In [1]: import numpy as np

In [2]: np.set_printoptions(suppress=True, linewidth=100)

In [3]: data = np.loadtxt("run16.csv", delimiter=",")

In [4]: print(data)
[[  5.   3.  -4.   7.]
 [  3.  18. -15.   6.]
 [ -4. -15.  13.  -7.]
 [  7.   6.  -7.  10.]]

In [5]: ang = np.radians(135)

In [6]: r_ = np.eye(4)

In [7]: r_[1, 1] = r_[2, 2] = np.cos(ang)

In [8]: r_[1, 2], r_[2, 1] = -np.sin(ang), np.sin(ang)

In [9]: print(r_.round(2))
[[ 1.    0.    0.    0.  ]
 [ 0.   -0.71 -0.71  0.  ]
 [ 0.    0.71 -0.71  0.  ]
 [ 0.    0.    0.    1.  ]]

In [10]: B = data @ r_.T

In [11]: print(np.allclose(data @ data.T, B @ B.T))
True

In [12]: print(np.round(np.linalg.norm(r_, axis=0), 2))
[1. 1. 1. 1.]

In [13]: print(np.round(r_ @ r_.T, 2) + 0)
[[1. 0. 0. 0.]
 [0. 1. 0. 0.]
 [0. 0. 1. 0.]
 [0. 0. 0. 1.]]

In [14]: print(np.round(np.linalg.pinv(r_), 2))
[[ 1.    0.    0.    0.  ]
 [ 0.   -0.71  0.71  0.  ]
 [ 0.   -0.71 -0.71  0.  ]
 [ 0.    0.    0.    1.  ]]

In [15]: print(np.round(np.linalg.svd(r_, compute_uv=False), 2))
[1. 1. 1. 1.]

In [16]: print(r_[:, 3] @ r_[:, 1])
0.0

In [17]: U, sv, vt = np.linalg.svd(data)

In [18]: evecs = vt[:(sv > 1e-8).sum()]

In [19]: rng = np.random.default_rng(18)

In [20]: x0 = data[1] + 5 * data[3] + rng.integers(2) * np.eye(4)[3]

In [21]: print(x0)
[ 38.  48. -50.  57.]

In [22]: print(np.allclose(evecs.T @ evecs @ x0, x0))
False

In [23]: print(np.linalg.matrix_rank(np.vstack([data, x0])))
3

In [24]: print(np.round(evecs.T @ evecs, 2))
[[ 0.36 -0.09 -0.05  0.47]
 [-0.09  0.64 -0.47 -0.05]
 [-0.05 -0.47  0.38 -0.12]
 [ 0.47 -0.05 -0.12  0.62]]

In [25]: print(np.round(np.diag(evecs.T @ evecs), 2))
[0.36 0.64 0.38 0.62]

In [26]: r0 = np.array([0, 2, 1, 0, 2])

In [27]: mat = 2 * np.eye(5) + np.outer(r0, r0)

In [28]: print(mat)
[[2. 0. 0. 0. 0.]
 [0. 6. 2. 0. 4.]
 [0. 2. 3. 0. 2.]
 [0. 0. 0. 2. 0.]
 [0. 4. 2. 0. 6.]]

In [29]: w, evecs = np.linalg.eig(mat)

In [30]: print(w)
[ 2. 11.  2.  2.  2.]

In [31]: print(np.round(np.sort(np.linalg.eigvals(mat @ mat)), 2))
[  4.   4.   4.   4. 121.]

In [32]: print(np.prod(w))
176.0

In [33]: print(np.round(mat @ evecs[:, 0] - w[0] * evecs[:, 0], 2) + 0)
[0. 0. 0. 0. 0.]

In [34]: w, evecs = np.linalg.eigvalsh(mat)
ValueError: too many values to unpack (expected 2)


In [35]: w, evecs = np.linalg.eigh(mat)

In [36]: print(np.round(evecs.T @ evecs, 2) + 0)
[[1. 0. 0. 0. 0.]
 [0. 1. 0. 0. 0.]
 [0. 0. 1. 0. 0.]
 [0. 0. 0. 1. 0.]
 [0. 0. 0. 0. 1.]]

In [37]: print(np.round(np.linalg.eigvalsh(mat + 4 * np.eye(5)), 2))
[ 6.  6.  6.  6. 15.]

In [38]: print((w > 1e-8).sum(), (w < -1e-8).sum())
5 0

In [39]: print(np.round(np.linalg.eigvalsh(mat @ mat), 2))
[  4.   4.   4.   4. 121.]

In [40]: print(np.round(evecs.T @ mat @ evecs, 2) + 0)
[[ 2.  0.  0.  0.  0.]
 [ 0.  2.  0.  0.  0.]
 [ 0.  0.  2.  0.  0.]
 [ 0.  0.  0.  2.  0.]
 [ 0.  0.  0.  0. 11.]]

In [41]: print(np.round(evecs @ np.diag(w) @ evecs.T, 2))
[[2. 0. 0. 0. 0.]
 [0. 6. 2. 0. 4.]
 [0. 2. 3. 0. 2.]
 [0. 0. 0. 2. 0.]
 [0. 4. 2. 0. 6.]]

In [42]: print(w.round(2))
[ 2.  2.  2.  2. 11.]

In [43]: print(np.abs(evecs[:, -1]).round(6).argmax())
1

In [44]: x0 = np.ones(5)

In [45]: for _ in range(4):
    ...:     x0 = mat @ x0
    ...:     x0 /= np.linalg.norm(x0)
    ...:     print(round(x0 @ mat @ x0, 2))
    ...: 
10.77
10.99
11.0
11.0

In [46]: print(x0.round(2) + 0)
[0.   0.67 0.33 0.   0.67]

In [47]: t3 = np.stack([mat, -1 * mat, mat[::-1]])

In [48]: print(np.round(np.linalg.norm(t3, axis=(1, 2)), 2))
[11.7 11.7 11.7]

In [49]: print(np.round(np.linalg.det(t3), 2))
[ 176. -176.  176.]

In [50]: print(np.linalg.matrix_rank(t3.reshape(3, -1)))
2

In [51]: print(t3.sum(axis=0))
[[0. 4. 2. 0. 6.]
 [0. 0. 0. 2. 0.]
 [0. 2. 3. 0. 2.]
 [0. 6. 2. 0. 4.]
 [2. 0. 0. 0. 0.]]

In [52]: print(t3.shape)
(3, 5, 5)

In [53]: L = np.linalg.cholesky(mat)

In [54]: print(np.round(np.diag(L) ** 2, 2))
[2.   6.   2.33 2.   3.14]

In [55]: print(L.round(2))
[[1.41 0.   0.   0.   0.  ]
 [0.   2.45 0.   0.   0.  ]
 [0.   0.82 1.53 0.   0.  ]
 [0.   0.   0.   1.41 0.  ]
 [0.   1.63 0.44 0.   1.77]]

In [56]: m1 = np.load("x.npy")

In [57]: print(m1)
[[15  9 18 27 27 24]
 [15  8 14 22 22 19]
 [15  8 14 22 22 19]
 [ 5  4 10 14 14 13]
 [15  8 14 22 22 19]
 [ 5  5 14 19 19 18]]

In [58]: # row 2 repeats row 1

In [59]: w, evecs = np.linalg.eigh(data)

In [60]: x0 = np.array([-1, 1, 2, -3])

In [61]: print(np.round(np.linalg.eigvalsh(data[1:, 1:]), 2) + 0)
[ 0.    6.85 34.15]

In [62]: print(np.round(evecs * np.abs(w) @ evecs.T, 2))
[[  5.   3.  -4.   7.]
 [  3.  18. -15.   6.]
 [ -4. -15.  13.  -7.]
 [  7.   6.  -7.  10.]]

In [63]: print((np.sign(evecs[:, -1].round(6)) == np.sign(evecs[0, -1].round(6))).astype(int))
[1 1 0 1]

In [64]: print(np.abs(data).sum(axis=1).max(), round(np.abs(w).max(), 2))
42.0 35.81

In [65]: U, sv, vt = np.linalg.svd(m1)

In [66]: print(np.argmax(sv[:-1] / (sv[1:] + 1e-6)) + 1)
2

In [67]: B = U[:, :2] @ np.diag(sv[:2]) @ vt[:2]

In [68]: print(np.linalg.matrix_rank(m1, rtol=0.05))
2

In [69]: print(round(float(np.linalg.norm(m1 - B, 2)), 2), round(sv[2], 2))
0.0 0.0

In [70]: print(np.round(np.abs(m1 - B).max(), 2))
0.0

In [71]: print(B.round(2))
[[15.  9. 18. 27. 27. 24.]
 [15.  8. 14. 22. 22. 19.]
 [15.  8. 14. 22. 22. 19.]
 [ 5.  4. 10. 14. 14. 13.]
 [15.  8. 14. 22. 22. 19.]
 [ 5.  5. 14. 19. 19. 18.]]

In [72]: print(round(np.linalg.norm(m1 - B) / np.linalg.norm(m1), 2))
0.0

In [73]: print(np.linalg.matrix_rank(B))
2

In [74]: B = m1 + rng.integers(-2, 3, (6, 2)) @ rng.integers(-2, 3, (2, 6))

In [75]: print(B)
[[16  6 19 25 26 24]
 [12 13 12 25 24 20]
 [16  5 15 20 21 19]
 [-1  6  8 14 16 17]
 [15 12 13 25 23 18]
 [ 5  5 14 19 19 18]]

In [76]: print(B - m1)
[[ 1 -3  1 -2 -1  0]
 [-3  5 -2  3  2  1]
 [ 1 -3  1 -2 -1  0]
 [-6  2 -2  0  2  4]
 [ 0  4 -1  3  1 -1]
 [ 0  0  0  0  0  0]]

In [77]: print(np.abs(B - m1).sum(axis=1))
[ 8 16  8 16 10  0]

In [78]: U, sv, vt = np.linalg.svd(B)

In [79]: evecs = vt[:(sv > 1e-8).sum()]

In [80]: x0 = B[1] + -1 * B[5] + rng.integers(2) * np.eye(6)[0]

In [81]: print(x0)
[ 8.  8. -2.  6.  5.  2.]

In [82]: print(np.round(np.diag(evecs.T @ evecs), 2))
[0.99 0.64 0.66 0.61 0.33 0.77]

In [83]: print(np.round(evecs.T @ evecs, 2))
[[ 0.99 -0.01 -0.01 -0.02  0.06 -0.04]
 [-0.01  0.64 -0.35  0.29  0.13 -0.08]
 [-0.01 -0.35  0.66  0.31  0.06 -0.04]
 [-0.02  0.29  0.31  0.61  0.2  -0.12]
 [ 0.06  0.13  0.06  0.2   0.33  0.39]
 [-0.04 -0.08 -0.04 -0.12  0.39  0.77]]

In [84]: print(np.unique(m1.round(6), axis=0).shape)
(4, 6)

In [85]: print(round(np.trace(np.linalg.pinv(m1) @ m1), 2))
2.0

In [86]: print(np.allclose(m1[:-1].T @ np.linalg.lstsq(m1[:-1].T, m1[-1])[0], m1[-1]))
True

In [87]: np.linalg.inv(m1)
LinAlgError: Singular matrix


In [88]: arr = np.loadtxt("layer11.csv", delimiter=",")

In [89]: print(arr.round(2))
[[-0.1   0.46 -0.16 -0.04 -0.86]
 [-0.25 -0.85 -0.1  -0.23 -0.4 ]
 [-0.1   0.21 -0.18 -0.93  0.2 ]
 [ 0.94 -0.14  0.14 -0.2  -0.2 ]
 [-0.2   0.05  0.95 -0.18 -0.12]]

In [90]: r0 = np.array([-1, -1, 3])

In [91]: print(np.round(np.cross(arr[1, :3], arr[3, :3]), 2))
[-0.13 -0.06  0.83]

In [92]: B = np.linalg.inv(arr)

In [93]: print((np.abs(B) > 1e-9).astype(int))
[[1 1 1 1 1]
 [1 1 1 1 1]
 [1 1 1 1 1]
 [1 1 1 1 1]
 [1 1 1 1 1]]

In [94]: print(np.round(np.linalg.det(arr) * B, 2))
[[-0.1  -0.25 -0.1   0.94 -0.2 ]
 [ 0.46 -0.85  0.21 -0.14  0.05]
 [-0.16 -0.1  -0.18  0.14  0.95]
 [-0.04 -0.23 -0.93 -0.2  -0.18]
 [-0.86 -0.4   0.2  -0.2  -0.12]]

In [95]: print(np.round(np.linalg.inv(B), 2))
[[-0.1   0.46 -0.16 -0.04 -0.86]
 [-0.25 -0.85 -0.1  -0.23 -0.4 ]
 [-0.1   0.21 -0.18 -0.93  0.2 ]
 [ 0.94 -0.14  0.14 -0.2  -0.2 ]
 [-0.2   0.05  0.95 -0.18 -0.12]]

In [96]: print(round(np.linalg.det(arr) * np.linalg.det(B), 2))
1.0

In [97]: print(np.allclose(B, arr.T))
True

In [98]: print(np.round(arr @ B, 2) + 0)
[[1. 0. 0. 0. 0.]
 [0. 1. 0. 0. 0.]
 [0. 0. 1. 0. 0.]
 [0. 0. 0. 1. 0.]
 [0. 0. 0. 0. 1.]]

In [99]: W0 = np.loadtxt("a.csv", delimiter=",")

In [100]: print(W0.round(2) + 0)
[[0.21 0.21 0.02 0.32 0.13]
 [0.21 0.21 0.02 0.32 0.13]
 [0.02 0.02 0.   0.03 0.01]
 [0.32 0.32 0.03 0.5  0.2 ]
 [0.13 0.13 0.01 0.2  0.08]]

In [101]: # symmetric, so the eigenvalues are real

In [102]: x0 = np.array([-2, 2, 1, -2, -1])

In [103]: print(np.round(W0 @ x0, 2))
[-0.76 -0.76 -0.07 -1.17 -0.48]

In [104]: print(np.round(np.eye(5) - W0, 2))
[[ 0.79 -0.21 -0.02 -0.32 -0.13]
 [-0.21  0.79 -0.02 -0.32 -0.13]
 [-0.02 -0.02  1.   -0.03 -0.01]
 [-0.32 -0.32 -0.03  0.5  -0.2 ]
 [-0.13 -0.13 -0.01 -0.2   0.92]]

In [105]: print(np.round(W0 @ W0 @ x0, 2))
[-0.76 -0.76 -0.07 -1.17 -0.48]

In [106]: J = np.load("w.npy")

In [107]: print(J)
[[ 1  1  1  1 -1 -1 -1 -1]
 [ 1 -1 -1  1 -1  1  1 -1]]

In [108]: B = J / np.linalg.norm(J, axis=1, keepdims=True)

In [109]: cov = B @ B.T

In [110]: print(np.round(np.linalg.norm(B, axis=1), 2))
[1. 1.]

In [111]: print(np.argwhere(np.triu(np.abs(cov) > 0.95, 1)))
[]

In [112]: print(np.degrees(np.arccos(np.clip(cov[0, 1], -1, 1))))
90.0

In [113]: print(cov[0].round(2) + 0)
[1. 0.]

In [114]: print((cov - 2 * np.eye(2)).round(6).argmax(axis=1))
[1 0]

In [115]: print(cov.round(2) + 0)
[[1. 0.]
 [0. 1.]]

In [116]: t3 = np.stack([J, 3 * J, J[::-1]])

In [117]: print(np.einsum("bij,cij->bc", t3, t3))
[[ 16  48   0]
 [ 48 144   0]
 [  0   0  16]]

In [118]: print(np.round(np.linalg.norm(t3, axis=(1, 2)), 2))
[ 4. 12.  4.]

In [119]: print(t3.shape)
(3, 2, 8)

In [120]: print((t3 @ J.T).shape)
(3, 2, 2)

In [121]: print(J.sum(axis=0))
[ 2  0  0  2 -2  0  0 -2]

In [122]: print(np.diff(J, axis=0))
[[ 0 -2 -2  0  0  2  2  0]]

In [123]: J[2]
IndexError: index 2 is out of bounds for axis 0 with size 2


In [124]: print(np.abs(J).max())
1

In [125]: print(np.round(np.linalg.svd(J, compute_uv=False), 2))
[2.83 2.83]
